In [1]: import numpy as np

In [2]: from numpy import linalg as LA

In [3]: np.set_printoptions(precision=2, suppress=True, linewidth=100)

In [4]: def tidy(a):
   ...:     return np.round(a, 2) + 0
   ...: 

In [5]: X = np.load("m.npy")

In [6]: print(X)
[[ 5.1   2.97 -3.92 -4.13  2.96  3.9   8.14  6.01]
 [ 5.02  2.86 -4.03 -3.85  3.01  3.9   7.98  6.19]
 [ 5.08  3.12 -3.99 -3.83  2.88  3.93  8.16  6.02]
 [ 4.97  3.08 -4.08 -3.79  2.82  3.99  8.05  5.87]
 [ 5.14  2.83 -4.08 -4.23  2.97  4.11  7.98  5.88]
 [ 4.83  2.95 -3.92 -3.96  2.99  4.05  7.85  6.19]
 [ 4.88  3.1  -4.01 -4.17  2.99  4.1   8.02  6.06]
 [ 5.09  3.13 -3.99 -3.89  3.08  3.86  8.11  5.91]
 [ 5.07  3.03 -3.86 -4.06  3.07  3.96  8.14  6.  ]
 [ 4.79  2.99 -3.89 -3.96  3.15  4.04  8.14  5.86]
 [ 5.02  3.01 -4.1  -4.04  2.99  4.16  8.07  6.17]
 [ 5.07  3.05 -4.06 -3.92  2.86  4.09  7.85  5.92]
 [ 4.99  2.83 -4.01 -4.05  3.21  3.94  8.05  5.97]
 [ 3.88 -2.77  6.01  3.11 -7.    8.88 -4.18  6.76]
 [ 4.11 -2.97  6.    3.09 -6.87  9.12 -4.01  7.16]
 [ 3.98 -2.99  6.04  2.95 -7.11  9.03 -3.96  7.19]
 [ 4.02 -3.11  5.84  3.08 -6.95  9.04 -3.89  7.09]
 [ 3.92 -3.16  6.05  3.01 -7.    9.01 -3.62  6.91]
 [ 4.2  -2.98  6.03  3.05 -6.96  8.96 -3.82  6.99]
 [ 4.   -2.95  5.99  3.09 -6.95  8.95 -4.    7.02]
 [ 4.04 -2.99  6.07  3.01 -6.92  9.2  -4.21  6.94]
 [ 4.01 -2.9   6.13  3.04 -7.07  8.87 -4.    7.05]
 [ 3.94 -3.    6.05  2.91 -6.89  8.98 -4.1   6.78]
 [ 3.94 -3.1   6.04  3.08 -7.08  9.2  -4.09  6.9 ]
 [ 3.8  -3.07  5.8   2.93 -7.13  8.96 -3.91  7.08]
 [ 3.84 -3.17  6.    2.93 -6.97  8.96 -4.04  6.98]]

In [7]: gram = np.cov(X, rowvar=False)

In [8]: print(tidy(np.corrcoef(X.T)))
[[ 1.    0.98 -0.98 -0.98  0.98 -0.98  0.98 -0.95]
 [ 0.98  1.   -1.   -1.    1.   -1.    1.   -0.97]
 [-0.98 -1.    1.    1.   -1.    1.   -1.    0.97]
 [-0.98 -1.    1.    1.   -1.    1.   -1.    0.97]
 [ 0.98  1.   -1.   -1.    1.   -1.    1.   -0.97]
 [-0.98 -1.    1.    1.   -1.    1.   -1.    0.97]
 [ 0.98  1.   -1.   -1.    1.   -1.    1.   -0.97]
 [-0.95 -0.97  0.97  0.97 -0.97  0.97 -0.97  1.  ]]

In [9]: print(tidy(np.median(X, axis=0)))
[ 4.5   0.03  0.97 -0.44 -2.03  6.52  2.11  6.48]

In [10]: print(np.argsort(-X.std(axis=0).round(6), kind="stable"))
[6 2 4 3 1 5 0 7]

In [11]: print(tidy(LA.eigvalsh(gram)[::-1]))
[118.8    0.02   0.02   0.01   0.01   0.01   0.01   0.01]

In [12]: print(gram.shape)
(8, 8)

In [13]: print([round(float(x), 2) for x in LA.svd(X, compute_uv=False)[:3]])
[58.69, 49.91, 0.66]

In [14]: print(LA.cond(X) > 100)
True
